$ python3 -q
>>> import numpy as np
>>> from numpy import linalg as LA
>>> np.set_printoptions(suppress=True, linewidth=120)
>>> def tidy(a):
...     return np.round(a, 2) + 0
... 
>>> M = np.load("block15.npy")
>>> M
array([[ 1, -1,  1, -1],
       [ 1,  0,  0,  0]])
>>> B = M / np.sqrt((M ** 2).mean(axis=1, keepdims=True))
>>> B[0]
array([ 1., -1.,  1., -1.])
>>> LA.matrix_rank(B) == LA.matrix_rank(M)
np.True_
>>> f = np.array([7, 1, -6])
>>> np.array([np.convolve(row, f, "same") for row in M])
array([[-6,  0,  0, -7],
       [ 1, -6,  0,  0]])
>>> np.cross(M[0, :3], M[1, :3])
array([0, 1, 1])
>>> np.polyval(f, M[0])
array([2, 0, 2, 0])
>>> left, sigma, Vt = LA.svd(M, full_matrices=False)
>>> tidy(np.cumsum(sigma ** 2) / np.sum(sigma ** 2))
array([0.86, 1.  ])
>>> tidy(left.T @ M @ Vt.T)
array([[2.07, 0.  ],
       [0.  , 0.83]])
>>> left.shape, sigma.shape, Vt.shape
((2, 2), (2,), (2, 4))
>>> tidy(np.sqrt((sigma ** 2).sum())), tidy(LA.norm(M))
(np.float64(2.24), np.float64(2.24))
>>> tidy(sigma)
array([2.07, 0.83])
>>> th = np.radians(180)
>>> r_ = np.eye(4)
>>> r_[0, 0] = r_[1, 1] = np.cos(th)
>>> r_[0, 1], r_[1, 0] = -np.sin(th), np.sin(th)
>>> tidy(r_)
array([[-1.,  0.,  0.,  0.],
       [ 0., -1.,  0.,  0.],
       [ 0.,  0.,  1.,  0.],
       [ 0.,  0.,  0.,  1.]])
>>> B = M @ r_.T
>>> np.abs(B - M).max(axis=0)
array([2., 2., 0., 0.])
>>> tidy(LA.det(r_)), np.trace(r_)
(np.float64(1.0), np.float64(0.0))
>>> arr = np.loadtxt("a.csv", delimiter=",")
>>> tidy(arr)
array([[ 0.97, -0.13, -0.03, -0.18],
       [-0.13,  0.34, -0.13, -0.92],
       [-0.03, -0.13,  0.97, -0.18],
       [-0.18, -0.92, -0.18, -0.29]])
>>> vals, vecs = LA.eigh(arr)
>>> x = np.array([3, 1, 2, 3])
>>> tidy(x @ arr @ x / (x @ x)), tidy(vals[0]), tidy(vals[-1])
(np.float64(-0.1), np.float64(-1.0), np.float64(1.0))
>>> print(tidy(np.abs(arr).sum(axis=1).max()), tidy(np.abs(vals).max()))
1.58 1.0
>>> tidy(LA.eigvalsh(arr[1:, 1:]))
array([-0.97,  1.  ,  1.  ])
>>> x = np.array([-2, 1, -2, 1])
>>> tidy(arr * x)
array([[-1.95, -0.13,  0.05, -0.18],
       [ 0.26,  0.34,  0.26, -0.92],
       [ 0.05, -0.13, -1.95, -0.18],
       [ 0.37, -0.92,  0.37, -0.29]])
>>> print(tidy(np.einsum("ij,j->i", arr, x)))
[-2.21 -0.05 -2.21 -0.47]
>>> tidy(arr @ x)
array([-2.21, -0.05, -2.21, -0.47])
>>> tidy((arr * x).sum(axis=1))
array([-2.21, -0.05, -2.21, -0.47])
>>> tidy(arr @ (2 * x))
array([-4.42, -0.11, -4.42, -0.95])
>>> tidy(arr @ np.eye(4)[1])
array([-0.13,  0.34, -0.13, -0.92])
>>> [round(float(LA.det(arr[:i, :i])), 2) + 0 for i in range(1, 5)]
[0.97, 0.32, 0.29, -1.0]
>>> print(tidy(LA.eigvalsh(arr).min()))
-1.0
>>> tidy(LA.norm(arr, axis=0))
array([1., 1., 1., 1.])
>>> tidy(arr[:, 1] @ arr[:, 0])
np.float64(0.0)
>>> print(tidy(LA.det(2 * arr)), tidy(LA.det(arr)))
-16.0 -1.0
>>> tidy(LA.det(arr.T))
np.float64(-1.0)
>>> np.einsum("ij,ji->", arr, arr)
np.float64(4.0)
>>> print(np.einsum("ii->", arr))
2.0
>>> tidy(np.poly(arr))
array([ 1., -2.,  0.,  2., -1.])
>>> rng = np.random.default_rng(31114)
>>> J = np.eye(4, dtype=int)[rng.permutation(4)]
>>> J
array([[0, 0, 1, 0],
       [1, 0, 0, 0],
       [0, 0, 0, 1],
       [0, 1, 0, 0]])
>>> tidy(LA.pinv(J))
array([[0., 1., 0., 0.],
       [0., 0., 0., 1.],
       [1., 0., 0., 0.],
       [0., 0., 1., 0.]])
>>> J.T @ J
array([[1, 0, 0, 0],
       [0, 1, 0, 0],
       [0, 0, 1, 0],
       [0, 0, 0, 1]])
>>> print(J @ J.T)
[[1 0 0 0]
 [0 1 0 0]
 [0 0 1 0]
 [0 0 0 1]]
>>> J[:, 1] @ J[:, 3]
np.int64(0)
>>> tidy(LA.svd(J, compute_uv=False))
array([1., 1., 1., 1.])
>>> tidy(LA.norm(J, axis=0))
array([1., 1., 1., 1.])
>>> W0 = np.load("w.npy")
>>> print(W0)
[[-0.9 -0.5  7.2]
 [-1.7 -1.   2.4]
 [-0.6 -2.2 -6.9]
 [ 1.2 -1.1  1.5]]
>>> x = np.array([1, 0, 2])
>>> target = W0 @ x
>>> coef, lr = np.zeros(3), 1 / LA.norm(W0, 2) ** 2
>>> for i in range(8):
...     coef -= lr * W0.T @ (W0 @ coef - target)
...     if i % 2 == 0: print(i, round(LA.norm(W0 @ coef - target), 2))
... 
0 2.24
2 2.02
4 1.83
6 1.66
>>> tidy(LA.cond(W0))
np.float64(5.61)
>>> x = np.array([1, 1, 1])
>>> target = W0 @ x
>>> tidy(target)
array([ 5.8, -0.3, -9.7,  1.6])
>>> target = target + 0.3 * rng.normal(size=4)
>>> tidy(target)
array([ 5.75,  0.45, -9.8 ,  1.57])
>>> coef, *_ = LA.lstsq(W0, target)
>>> tidy(LA.norm(target - W0 @ coef))
np.float64(0.54)
>>> tidy(W0.T @ (target - W0 @ coef))
array([0., 0., 0.])
>>> tidy(coef)
array([0.8 , 0.98, 1.01])
>>> coef.round()
array([1., 1., 1.])
